% ipython --no-banner

In [1]: import numpy as np

In [2]: import numpy.linalg as la

In [3]: np.set_printoptions(suppress=True, linewidth=160)

In [4]: def rnd(a):
   ...:     return np.round(a, 2) + 0
   ...: 

In [5]: K = np.loadtxt("case14.csv", delimiter=",")

In [6]: K
Out[6]: 
array([[ 20.6 , -18.87,  16.27,  -1.28,   5.87],
       [ 22.02, -19.12,  16.64,  -1.19,   7.19],
       [ 20.86, -18.06,  18.31,  -0.7 ,   6.67],
       [ 21.86, -18.18,  18.31,  -1.87,   5.87],
       [  8.77,  13.28,   2.43,  10.7 ,  15.52],
       [ 21.89, -16.71,  16.83,  -1.84,   5.26],
       [ 22.5 , -17.46,  19.88,  -2.09,   5.03],
       [ 22.85, -16.86,  19.86,  -1.41,   3.47],
       [  8.76,  13.79,   4.67,   9.78,  14.56],
       [ 10.26,  12.05,   3.39,   9.87,  11.67],
       [ 23.76, -17.07,  18.85,  -1.59,   4.87],
       [ 21.18, -18.65,  18.26,  -1.65,   6.89],
       [ 21.8 , -18.52,  17.52,  -3.16,   6.24],
       [ 23.65, -17.8 ,  17.92,  -2.27,   8.02],
       [ 20.39, -17.35,  18.31,  -1.3 ,   6.56],
       [ 21.22, -18.39,  16.72,  -4.21,   6.56],
       [ 23.07, -19.1 ,  16.78,  -2.44,   4.23],
       [ 22.79, -16.01,  18.25,  -2.03,   6.  ],
       [  8.37,  10.38,   3.25,   9.88,  14.45],
       [  8.8 ,  12.15,   3.15,   8.93,  13.57],
       [ 22.07, -15.85,  17.56,  -0.86,   5.84]])

In [7]: vec = np.array([1, 1, 0, 2, 0])

In [8]: target = K @ vec

In [9]: print(rnd(la.lstsq(K, target)[0]))
[1. 1. 0. 2. 0.]

In [10]: rnd(la.solve(K.T @ K, K.T @ target))
Out[10]: array([1., 1., 0., 2., 0.])

In [11]: rnd(la.pinv(K) @ K)
Out[11]: 
array([[1., 0., 0., 0., 0.],
       [0., 1., 0., 0., 0.],
       [0., 0., 1., 0., 0.],
       [0., 0., 0., 1., 0.],
       [0., 0., 0., 0., 1.]])

In [12]: rng = np.random.default_rng(839351)

In [13]: target = target + 0.1 * rng.normal(size=21)

In [14]: print(rnd(target))
[-0.89  0.55  1.51 -0.13 43.42  1.66  0.81  3.17 42.05 42.15  3.46 -0.8  -3.04  1.28  0.57 -5.53 -0.91  2.59 38.6  38.93  4.44]

In [15]: c, *_ = la.lstsq(K, target)

In [16]: rnd(la.norm(target - K @ c))
Out[16]: np.float64(0.34)

In [17]: c.round()
Out[17]: array([ 1.,  1., -0.,  2.,  0.])

In [18]: B = K / np.sqrt((K ** 2).mean(axis=1, keepdims=True))

In [19]: rnd(B[6])
Out[19]: array([ 1.43, -1.11,  1.26, -0.13,  0.32])

In [20]: W = np.array([[5, 2, -4], [4, 4, 5], [2, 1, 4], [-3, 3, -1], [1, 2, 5]])

In [21]: c = np.array([2, 1, 1])

In [22]: H = np.maximum(K @ W + c, 0)

In [23]: la.matrix_rank(H)
Out[23]: np.int64(3)

In [24]: (H > 0).astype(int)
Out[24]: 
array([[1, 0, 0],
       [1, 0, 0],
       [1, 1, 0],
       [1, 0, 0],
       [1, 1, 1],
       [1, 0, 0],
       [1, 0, 0],
       [1, 1, 0],
       [1, 1, 1],
       [1, 1, 1],
       [1, 1, 0],
       [1, 0, 0],
       [1, 0, 0],
       [1, 1, 0],
       [1, 0, 0],
       [1, 0, 0],
       [1, 0, 0],
       [1, 1, 0],
       [1, 1, 1],
       [1, 1, 1],
       [1, 1, 0]])

In [25]: print(rnd((H > 0).mean(axis=0)))
[1.   0.52 0.24]

In [26]: basis = np.array([[-1, 3], [-3, -3], [-1, 2]])

In [27]: print(W @ basis)
[[ -7   1]
 [-21  10]
 [ -9  11]
 [ -5 -20]
 [-12   7]]

In [28]: (H @ basis).round(6).argmax(axis=1)
Out[28]: array([1, 1, 1, 1, 1, 1, 1, 1, 1, 1, 1, 1, 1, 1, 1, 1, 1, 1, 1, 1, 1])

In [29]: hat = K @ la.solve(K.T @ K, K.T)

In [30]: rnd(la.eigvalsh(hat))
Out[30]: array([0., 0., 0., 0., 0., 0., 0., 0., 0., 0., 0., 0., 0., 0., 0., 0., 1., 1., 1., 1., 1.])

In [31]: print(rnd(np.trace(hat)))
5.0

In [32]: np.allclose(hat @ hat, hat)
Out[32]: True

In [33]: B = np.c_[K[:, :3] @ np.array([[2, 2, 3], [1, 1, 0], [-1, 0, 2]]), np.array([5, 0, 1, 0, 2, 1, 2, 2, 4, 2, 4, 2, 5, 5, 0, 2, 1, 4, 5, 3, 5])]

In [34]: print(rnd(B))
[[  6.06  22.33  94.34   5.  ]
 [  8.28  24.92  99.34   0.  ]
 [  5.35  23.66  99.2    1.  ]
 [  7.23  25.54 102.2    0.  ]
 [ 28.39  30.82  31.17   2.  ]
 [ 10.24  27.07  99.33   1.  ]
 [  7.66  27.54 107.26   2.  ]
 [  8.98  28.84 108.27   2.  ]
 [ 26.64  31.31  35.62   4.  ]
 [ 29.18  32.57  37.56   2.  ]
 [ 11.6   30.45 108.98   4.  ]
 [  5.45  23.71 100.06   2.  ]
 [  7.56  25.08 100.44   5.  ]
 [ 11.58  29.5  106.79   5.  ]
 [  5.12  23.43  97.79   0.  ]
 [  7.33  24.05  97.1    2.  ]
 [ 10.26  27.04 102.77   1.  ]
 [ 11.32  29.57 104.87   4.  ]
 [ 23.87  27.12  31.61   5.  ]
 [ 26.6   29.75  32.7    3.  ]
 [ 10.73  28.29 101.33   5.  ]]

In [35]: rnd(la.norm(la.qr(K)[0].T @ B, axis=0) ** 2 / ((B ** 2).sum(axis=0) + 1e-12))
Out[35]: array([1.  , 1.  , 1.  , 0.73])

In [36]: la.matrix_rank(np.c_[K, B])
Out[36]: np.int64(6)

In [37]: la.matrix_rank(B)
Out[37]: np.int64(4)

In [38]: feats = np.load("x.npy")

In [39]: feats
Out[39]: 
array([[0, 0, 0, 1],
       [0, 0, 1, 0],
       [0, 1, 0, 0],
       [1, 0, 0, 0]])

In [40]: vals, V = la.eigh(feats)

In [41]: vec = np.array([-9, 7, -8, 1])

In [42]: rnd(vec @ feats @ vec / (vec @ vec)), vals[0], vals[-1]
Out[42]: (np.float64(-0.67), np.float64(-1.0), np.float64(1.0))

In [43]: rnd(la.eigvalsh(feats[1:, 1:]))
Out[43]: array([-1.,  0.,  1.])

In [44]: rnd(V * np.maximum(vals, 0) @ V.T)
Out[44]: 
array([[0.5, 0. , 0. , 0.5],
       [0. , 0.5, 0.5, 0. ],
       [0. , 0.5, 0.5, 0. ],
       [0.5, 0. , 0. , 0.5]])

In [45]: vec @ feats @ vec
Out[45]: np.int64(-130)

In [46]: J = np.loadtxt("out13.csv", delimiter=",")

In [47]: J
Out[47]: 
array([[-12.,  -1.,  -3.,  -8.,  -6.,  -7., -10.,   2.],
       [ -5.,   6.,   4.,  -1.,   1.,   0.,  -3.,   9.],
       [-13.,  -2.,  -4.,  -9.,  -7.,  -8., -11.,   1.],
       [-11.,   0.,  -2.,  -7.,  -5.,  -6.,  -9.,   3.]])

In [48]: T = np.stack([J, 4 * J, J[::-1]])

In [49]: (T @ J.T).shape
Out[49]: (3, 4, 4)

In [50]: la.matrix_rank(T.reshape(3, -1))
Out[50]: np.int64(2)

In [51]: np.einsum("bij,cij->bc", T, T)
Out[51]: 
array([[ 1406.,  5624.,   886.],
       [ 5624., 22496.,  3544.],
       [  886.,  3544.,  1406.]])

In [52]: la.matrix_rank(T)
Out[52]: array([2, 2, 2])

In [53]: U, sigma, VT = la.svd(J)

In [54]: V = VT[:(sigma > 1e-8).sum()]

In [55]: vec = J[1] + -2 * J[0] + rng.integers(2) * np.eye(8)[4]

In [56]: print(vec)
[19.  8. 10. 15. 13. 14. 17.  5.]

In [57]: rnd(la.norm(vec - V.T @ V @ vec))
Out[57]: np.float64(0.0)

In [58]: np.allclose(V.T @ V @ vec, vec)
Out[58]: True

In [59]: rnd(np.diag(V.T @ V))
Out[59]: array([0.39, 0.26, 0.17, 0.16, 0.13, 0.14, 0.25, 0.5 ])

In [60]: mat = np.vander(np.arange(3) - 2, 4, increasing=True)

In [61]: mat
Out[61]: 
array([[ 1, -2,  4, -8],
       [ 1, -1,  1, -1],
       [ 1,  0,  0,  0]])

In [62]: # row 0 is much longer than the rest

In [63]: print(rnd(la.norm(mat, axis=0)))
[1.73 2.24 4.12 8.06]

In [64]: rnd(la.norm(mat, "nuc"))
Out[64]: np.float64(11.34)

In [65]: B = mat + rng.integers(-2, 3, (3, 1)) @ rng.integers(-2, 3, (1, 4))

In [66]: B
Out[66]: 
array([[ 2, -4,  4, -6],
       [ 1, -1,  1, -1],
       [ 0,  2,  0, -2]])

In [67]: np.abs(B - mat).sum(axis=1)
Out[67]: array([5, 0, 5])

In [68]: print(la.matrix_rank(B - mat, tol=1e-8))
1

In [69]: rnd(la.svd(B - mat, compute_uv=False))
Out[69]: array([4.24, 0.  , 0.  ])

In [70]: def softmax(z):
    ...:     e = np.exp(z - z.max(axis=-1, keepdims=True))
    ...:     return e / e.sum(axis=-1, keepdims=True)
    ...: 

In [71]: rnd(softmax(B).sum(axis=1))
Out[71]: array([1., 1., 1.])

In [72]: print(rnd(softmax(10 * B[1])))
[0.5 0.  0.5 0. ]

In [73]: print(rnd(softmax(B[1])))
[0.44 0.06 0.44 0.06]

In [74]: att = B @ B.T / np.sqrt(4)

In [75]: rnd(softmax(att)[1] @ B)
Out[75]: array([ 2.  , -3.99,  3.99, -5.99])

In [76]: softmax(att).round(6).argmax(axis=1)
Out[76]: array([0, 0, 2])

In [77]: arr = np.load("run0.npy")

In [78]: arr
Out[78]: 
array([[-1.2 ,  1.4 , -0.1 ,  0.6 ,  2.1 , -0.8 , -0.6 ],
       [-0.6 ,  1.1 ,  0.3 , -0.4 ,  1.45,  1.2 ,  0.6 ],
       [ 1.1 ,  0.2 ,  0.5 , -0.5 , -2.05, -1.  , -1.  ],
       [-0.9 ,  0.3 , -0.3 ,  0.8 ,  1.65, -0.2 ,  0.4 ],
       [-1.2 ,  0.9 ,  0.9 ,  0.5 ,  2.89,  0.6 ,  0.8 ],
       [ 0.1 , -1.3 ,  0.9 ,  0.1 , -0.33,  0.8 , -0.8 ],
       [ 1.3 ,  0.8 , -0.2 ,  0.5 , -2.73,  0.9 ,  0.4 ],
       [-1.4 ,  0.6 , -0.6 ,  1.  ,  3.1 , -2.1 , -0.9 ],
       [ 0.5 , -0.6 ,  0.1 ,  3.3 , -0.81, -1.1 ,  0.6 ],
       [-0.6 ,  1.9 ,  0.1 , -0.5 ,  1.31, -0.6 , -0.2 ],
       [-1.8 , -1.1 , -1.4 , -1.3 ,  3.35,  0.6 , -0.3 ],
       [-1.  , -0.3 ,  0.4 ,  0.3 ,  2.  ,  0.9 , -0.8 ],
       [-0.3 , -0.3 ,  1.1 , -0.3 ,  0.44, -0.6 ,  0.6 ],
       [ 0.7 ,  0.1 ,  0.3 , -0.9 , -1.62, -1.3 ,  2.3 ],
       [-0.3 ,  0.  , -0.6 , -1.7 ,  0.47, -0.5 , -0.7 ],
       [-0.9 ,  0.5 ,  1.  , -0.3 ,  1.74, -0.5 , -0.4 ],
       [-1.6 ,  0.4 ,  1.9 ,  0.9 ,  3.88, -0.7 , -0.7 ],
       [ 0.3 ,  0.8 , -0.3 ,  1.4 , -1.18, -2.2 , -1.6 ],
       [-0.7 , -0.6 ,  0.5 , -0.8 ,  1.26,  0.8 ,  2.9 ],
       [-1.1 ,  0.1 ,  0.1 ,  1.6 ,  2.19,  1.4 , -2.9 ],
       [-1.2 ,  0.6 , -0.4 ,  2.2 ,  2.76,  0.3 ,  1.4 ],
       [ 0.8 ,  1.2 ,  1.3 ,  1.7 , -1.49, -0.4 ,  0.4 ],
       [ 1.1 , -0.7 , -1.1 ,  1.4 , -2.61, -0.8 ,  1.7 ],
       [-0.4 , -0.3 ,  0.3 ,  0.6 ,  0.21, -0.5 , -0.9 ],
       [ 0.1 , -1.5 , -0.4 ,  0.3 , -0.54,  1.3 ,  0.4 ],
       [ 1.2 , -0.4 , -0.2 ,  0.9 , -2.22,  0.8 , -0.1 ],
       [ 0.7 ,  0.4 , -1.3 ,  0.8 , -1.74,  0.3 ,  1.9 ],
       [ 1.4 ,  1.1 ,  0.7 ,  1.4 , -3.11,  1.5 ,  0.5 ],
       [ 0.1 ,  1.2 ,  0.4 ,  1.3 , -0.09,  1.7 , -0.1 ],
       [ 0.  ,  1.1 , -1.3 ,  0.3 , -0.2 ,  1.2 , -2.  ],
       [ 0.8 ,  0.5 ,  0.9 , -0.6 , -0.87,  1.9 , -0.8 ],
       [-0.9 , -0.7 , -0.1 ,  0.5 ,  1.9 , -0.9 , -1.4 ]])

In [79]: idx = rng.permutation(4)

In [80]: idx
Out[80]: array([0, 2, 1, 3])

In [81]: B = feats[idx][:, idx]

In [82]: np.trace(B)
Out[82]: np.int64(0)

In [83]: B
Out[83]: 
array([[0, 0, 0, 1],
       [0, 0, 1, 0],
       [0, 1, 0, 0],
       [1, 0, 0, 0]])

In [84]: np.allclose(B, feats)
Out[84]: True
